$ python -q
>>> import numpy as np
>>> import numpy.linalg as la
>>> np.set_printoptions(precision=2, suppress=True, linewidth=120)
>>> M = np.loadtxt("dump.csv", delimiter=",")
>>> M
array([[ 1.2 , -0.31, -0.41, -0.33,  0.11,  0.24, -0.07],
       [-0.31,  1.08,  0.53,  0.94, -0.67,  0.01, -0.26],
       [-0.41,  0.53, -0.1 , -0.42, -0.02,  0.68,  0.13],
       [-0.33,  0.94, -0.42, -0.49,  0.23, -0.02,  0.04],
       [ 0.11, -0.67, -0.02,  0.23, -1.44, -0.35,  0.05],
       [ 0.24,  0.01,  0.68, -0.02, -0.35, -0.15,  0.74],
       [-0.07, -0.26,  0.13,  0.04,  0.05,  0.74, -0.1 ]])
>>> r = la.matrix_rank(M)
>>> r
np.int64(6)
>>> ns = la.svd(M)[2][r:].T
>>> ns[:, 0] / ns[np.abs(ns[:, 0]).round(6).argmax(), 0]
array([-0.07, -0.03, -0.9 ,  0.89,  0.14,  0.22,  1.  ])
>>> [int(la.matrix_rank(np.delete(M, i, axis=0))) for i in range(7)]
[6, 6, 6, 6, 6, 6, 6]
>>> np.round(ns @ ns.T, 2) + 0
array([[ 0.  ,  0.  ,  0.02, -0.02,  0.  , -0.01, -0.03],
       [ 0.  ,  0.  ,  0.01, -0.01,  0.  ,  0.  , -0.01],
       [ 0.02,  0.01,  0.3 , -0.3 , -0.05, -0.07, -0.33],
       [-0.02, -0.01, -0.3 ,  0.3 ,  0.05,  0.07,  0.33],
       [ 0.  ,  0.  , -0.05,  0.05,  0.01,  0.01,  0.05],
       [-0.01,  0.  , -0.07,  0.07,  0.01,  0.02,  0.08],
       [-0.03, -0.01, -0.33,  0.33,  0.05,  0.08,  0.37]])
>>> evals, vecs = la.eigh(M)
>>> vecs @ np.diag(evals) @ vecs.T
array([[ 1.2 , -0.31, -0.41, -0.33,  0.11,  0.24, -0.07],
       [-0.31,  1.08,  0.53,  0.94, -0.67,  0.01, -0.26],
       [-0.41,  0.53, -0.1 , -0.42, -0.02,  0.68,  0.13],
       [-0.33,  0.94, -0.42, -0.49,  0.23, -0.02,  0.04],
       [ 0.11, -0.67, -0.02,  0.23, -1.44, -0.35,  0.05],
       [ 0.24,  0.01,  0.68, -0.02, -0.35, -0.15,  0.74],
       [-0.07, -0.26,  0.13,  0.04,  0.05,  0.74, -0.1 ]])
>>> np.round(la.eigvalsh(M @ M), 2) + 0
array([0., 1., 1., 1., 1., 4., 4.])
>>> np.round(vecs.T @ M @ vecs, 2) + 0
array([[-2.,  0.,  0.,  0.,  0.,  0.,  0.],
       [ 0., -1.,  0.,  0.,  0.,  0.,  0.],
       [ 0.,  0., -1.,  0.,  0.,  0.,  0.],
       [ 0.,  0.,  0.,  0.,  0.,  0.,  0.],
       [ 0.,  0.,  0.,  0.,  1.,  0.,  0.],
       [ 0.,  0.,  0.,  0.,  0.,  1.,  0.],
       [ 0.,  0.,  0.,  0.,  0.,  0.,  2.]])
>>> la.eigvalsh(M + -3 * np.eye(7))
array([-5., -4., -4., -3., -2., -2., -1.])
>>> np.abs(vecs[:, -1]).round(6).argmax()
np.int64(1)
>>> evals.round(2) + 0
array([-2., -1., -1.,  0.,  1.,  1.,  2.])
>>> [round(float(la.det(M[:i, :i])), 2) + 0 for i in range(1, 8)]
[1.2, 1.2, -0.5, -0.31, 0.54, -1.5, 0.0]
>>> np.all(la.eigvalsh(M) > 0)
np.False_
>>> np.round(la.eigvalsh(M).min(), 2)
np.float64(-2.0)
>>> W0 = np.loadtxt("run3.csv", delimiter=",")
>>> W0
array([[-1.67, -5.46, -1.06,  4.76, -0.02, -3.97, -5.29],
       [ 2.4 , -0.03,  5.72,  4.32,  5.24,  1.16,  3.74],
       [-0.79, -0.82,  7.18, -1.65, -3.63,  3.94,  3.96],
       [-1.59,  3.71,  2.45, -1.67, -5.71, -5.38,  3.67],
       [-4.91,  0.57,  0.64, -4.15,  0.29, -6.39,  4.14],
       [-2.16, -0.79,  0.92, -6.1 , -0.13, -4.96, -5.66],
       [-0.93,  3.93, -2.02, -4.52, -2.8 , -1.01, -7.09],
       [ 1.36,  2.17,  5.28, -0.13, -1.47, -7.6 ,  2.36],
       [ 1.65,  1.33, -0.03,  2.45, -7.06,  2.99,  5.54],
       [-4.97, -2.86, -2.37,  3.47, -0.21,  0.66, -7.  ],
       [ 8.14,  2.45,  1.98,  2.85,  3.63,  1.31, -0.9 ],
       [-3.2 ,  0.81, -1.56, -7.03, -5.87,  0.81, -1.46],
       [ 6.09, -6.65,  1.86,  0.62,  1.08,  0.74,  3.62],
       [-1.02,  7.96, -3.69, -0.07, -2.46, -1.08,  3.85],
       [-1.01, -4.38,  8.08,  0.84, -1.93,  3.17,  0.03],
       [ 1.22, -3.22,  3.08, -4.1 , -1.75,  6.75,  3.62],
       [ 1.87, -3.56, -2.76,  6.7 ,  5.41, -0.37,  1.39],
       [ 6.31, -6.36,  3.93,  1.62, -0.61,  0.05,  1.15],
       [-7.87, -2.65,  0.42,  3.45,  3.93,  1.4 , -1.25],
       [ 5.43,  2.73, -2.16, -0.86, -2.72,  4.59,  5.41],
       [-0.59, -5.83, -5.71, -1.77, -0.71,  5.31,  1.1 ],
       [-6.34,  2.02,  0.49, -1.27,  1.13, -7.19, -0.91],
       [-2.14, -7.18, -0.55, -3.97, -4.29,  2.69, -1.45],
       [ 4.49,  3.8 ,  0.57,  7.66, -1.1 ,  2.02,  1.07],
       [-4.97,  7.36, -1.15, -0.48,  0.74, -3.36,  2.77],
       [-4.84, -0.49,  5.38, -5.32, -0.82, -4.25,  0.65],
       [ 3.  ,  3.1 , -0.89,  0.14,  0.35,  8.86,  1.41],
       [ 1.25, -4.43,  5.3 , -0.83,  6.33, -3.16,  0.07],
       [ 6.81, -3.44,  0.47, -4.89, -0.47,  3.03,  2.86],
       [-1.82,  5.56,  4.17, -4.38,  1.6 , -4.28, -2.89],
       [-6.82, -2.99, -3.21, -1.25, -2.06,  4.46, -2.92],
       [ 4.67, -2.3 , -4.37, -0.88,  5.63, -4.23, -1.84],
       [-5.55, -2.01, -2.36, -0.54,  0.97,  3.06,  7.  ],
       [-4.34, -2.03,  4.44, -1.53, -4.86,  5.15,  2.2 ]])
>>> hat = W0 @ la.solve(W0.T @ W0, W0.T)
>>> la.matrix_rank(np.eye(34) - hat)
np.int64(27)
>>> np.round(np.trace(hat), 2)
np.float64(7.0)
>>> Ac = W0 - W0.mean(axis=0)
>>> left, sig, VT = la.svd(Ac, full_matrices=False)
>>> sig
array([29.67, 25.19, 24.32, 21.35, 18.57, 15.51, 13.4 ])
>>> la.matrix_rank(Ac)
np.int64(7)
>>> left, sig, VT = la.svd(M)
>>> vecs = VT[:(sig > 1e-8).sum()]
>>> rng = np.random.default_rng(787)
>>> x = M[0] + -3 * M[2] + rng.integers(2) * np.eye(7)[1]
>>> x
array([ 2.42, -0.89, -0.11,  0.94,  0.17, -1.81, -0.46])
>>> np.diag(vecs.T @ vecs)
array([1.  , 1.  , 0.7 , 0.7 , 0.99, 0.98, 0.63])
>>> np.allclose(vecs.T @ vecs @ x, x)
False
>>> la.matrix_rank(np.vstack([M, x]))
np.int64(7)
>>> np.round(vecs.T @ vecs, 2) + 0
array([[ 1.  ,  0.  , -0.02,  0.02,  0.  ,  0.01,  0.03],
       [ 0.  ,  1.  , -0.01,  0.01,  0.  ,  0.  ,  0.01],
       [-0.02, -0.01,  0.7 ,  0.3 ,  0.05,  0.07,  0.33],
       [ 0.02,  0.01,  0.3 ,  0.7 , -0.05, -0.07, -0.33],
       [ 0.  ,  0.  ,  0.05, -0.05,  0.99, -0.01, -0.05],
       [ 0.01,  0.  ,  0.07, -0.07, -0.01,  0.98, -0.08],
       [ 0.03,  0.01,  0.33, -0.33, -0.05, -0.08,  0.63]])
>>> W1 = np.array([[-3, 2, 5, -2, -5, -4],
...     [3, 5, -3, 0, -3, 1],
...     [0, -1, 5, -1, 0, 3],
...     [5, 5, 4, 0, -4, 4],
...     [-5, 5, -1, -2, 3, 3],
...     [4, -5, 1, -4, -5, 1],
...     [2, 2, -2, -2, -2, 4]])
>>> coef = np.array([0, 3, 2, 0, 1, 2])
>>> act = np.maximum(W0 @ W1 + coef, 0)
>>> la.matrix_rank(act)
np.int64(6)
>>> cent = np.array([[1, -1, -1], [1, -1, 2], [1, 0, 2], [1, 2, 0], [-2, 1, 0], [1, 0, 2]])
>>> (act @ cent).round(6).argmax(axis=1)
array([1, 2, 0, 0, 1, 1, 1, 2, 0, 1, 2, 1, 2, 0, 2, 2, 2, 2, 2, 0, 0, 1, 1, 2, 2, 1, 0, 2, 2, 1, 1, 2, 2, 0])
>>> W1 @ cent
array([[  8,  -8,   9],
       [ 12, -11,   3],
       [  6,  -1,  14],
       [ 26, -14,  21],
       [ -6,  -1,  19],
       [  7, -12, -10],
       [  8, -10,   6]])
>>> K = np.load("test19.npy")
>>> K
array([[-3., -2.,  0.,  0.,  0.],
       [-2.,  6., -2.,  0.,  0.],
       [ 0., -2., -7., -2.,  0.],
       [ 0.,  0., -2.,  2., -2.],
       [ 0.,  0.,  0., -2.,  4.]])
>>> z = rng.permutation(5)
>>> Y = K[:, z] * rng.choice([-1, 1], 5)
>>> Y
array([[ 0.,  3.,  0., -0., -2.],
       [-2.,  2.,  0., -0.,  6.],
       [-7., -0., -2., -0., -2.],
       [-2., -0.,  2.,  2.,  0.],
       [ 0., -0., -2., -4.,  0.]])
>>> left, _, VT = la.svd(K.T @ Y)
>>> np.round(la.lstsq(K, Y)[0], 2) + 0
array([[ 0., -1.,  0.,  0.,  0.],
       [ 0.,  0.,  0.,  0.,  1.],
       [ 1.,  0.,  0.,  0.,  0.],
       [ 0.,  0.,  1.,  0.,  0.],
       [ 0.,  0.,  0., -1.,  0.]])
>>> [round(float(la.det(K[:i, :i])), 2) + 0 for i in range(1, 6)]
[-3.0, -22.0, 166.0, 420.0, 1016.0]
>>> evals, vecs = la.eigh(K)
>>> x = np.array([4, 6, 0, 3, -4])
>>> (np.sign(vecs[:, -1].round(6)) == np.sign(vecs[0, -1].round(6))).astype(int)
array([1, 0, 1, 0, 1])
>>> vecs * np.maximum(evals, 0) @ vecs.T
array([[ 0.27, -1.3 ,  0.19, -0.02, -0.01],
       [-1.3 ,  6.3 , -0.94,  0.21,  0.03],
       [ 0.19, -0.94,  0.22, -0.46,  0.26],
       [-0.02,  0.21, -0.46,  2.33, -1.94],
       [-0.01,  0.03,  0.26, -1.94,  4.01]])
>>> x @ K @ x
np.float64(202.0)
>>> la.eigvalsh(K[1:, 1:])
array([-7.72,  1.08,  5.3 ,  6.34])
>>> np.abs(K).sum(axis=1).max(), np.round(np.abs(evals).max(), 2)
(np.float64(11.0), np.float64(7.74))
>>> z = rng.permutation(5)
>>> z
array([2, 3, 1, 4, 0])
>>> Y = K[z][:, z]
>>> round(float(la.det(Y)), 2), round(la.det(K[z]), 2)
(1016.0, np.float64(1016.0))
>>> np.diag(Y)
array([-7.,  2.,  6.,  4., -3.])
>>> np.sort(np.abs(la.eigvals(Y)))
array([1.08, 3.39, 5.31, 6.73, 7.74])
>>> round(float(la.det(K)), 2)
1016.0
>>> np.sort(np.abs(la.eigvals(K)))
array([1.08, 3.39, 5.31, 6.73, 7.74])
>>> la.matrix_power(K, 3)
array([[ -27.,  -70.,  -16.,   -8.,    0.],
       [ -70.,  272., -110.,    4.,   -8.],
       [ -16., -110., -423., -102.,   -4.],
       [  -8.,    4., -102.,   28.,  -72.],
       [   0.,   -8.,   -4.,  -72.,  104.]])
>>> np.allclose(K, K.T)
True
>>> np.round(np.abs(la.eigvals(K)).max(), 2)
np.float64(7.74)
>>> (K + K.T) / 2
array([[-3., -2.,  0.,  0.,  0.],
       [-2.,  6., -2.,  0.,  0.],
       [ 0., -2., -7., -2.,  0.],
       [ 0.,  0., -2.,  2., -2.],
       [ 0.,  0.,  0., -2.,  4.]])
>>> m1 = np.load("m.npy")
>>> m1
array([[-0.9 , -0.9 ,  0.8 ,  1.  ,  0.1 ,  0.9 ,  0.1 ],
       [-1.  , -0.5 , -0.7 ,  1.1 ,  0.3 ,  0.2 , -1.8 ],
       [ 3.  , -0.6 ,  0.1 , -0.2 ,  0.8 ,  0.  , -0.6 ],
       [ 1.4 , -0.76, -0.63,  0.3 ,  0.8 ,  0.5 ,  0.6 ],
       [ 1.5 , -0.3 , -2.2 ,  1.1 ,  0.5 , -0.2 ,  0.5 ],
       [ 1.4 , -0.8 , -0.6 ,  0.3 ,  0.8 ,  0.5 ,  0.6 ]])
>>> Y = m1 / la.norm(m1, axis=1, keepdims=True)
>>> cov = Y @ Y.T
>>> cov
array([[ 1.  ,  0.38, -0.35, -0.05, -0.3 , -0.03],
       [ 0.38,  1.  , -0.21, -0.19,  0.08, -0.19],
       [-0.35, -0.21,  1.  ,  0.72,  0.45,  0.72],
       [-0.05, -0.19,  0.72,  1.  ,  0.75,  1.  ],
       [-0.3 ,  0.08,  0.45,  0.75,  1.  ,  0.74],
       [-0.03, -0.19,  0.72,  1.  ,  0.74,  1.  ]])
>>> np.argwhere(np.triu(np.abs(cov) > 0.95, 1))
array([[3, 5]])
>>> round(float(np.degrees(np.arccos(np.clip(cov[3, 4], -1, 1)))), 2)
41.27
>>> cov[3]
array([-0.05, -0.19,  0.72,  1.  ,  0.75,  1.  ])
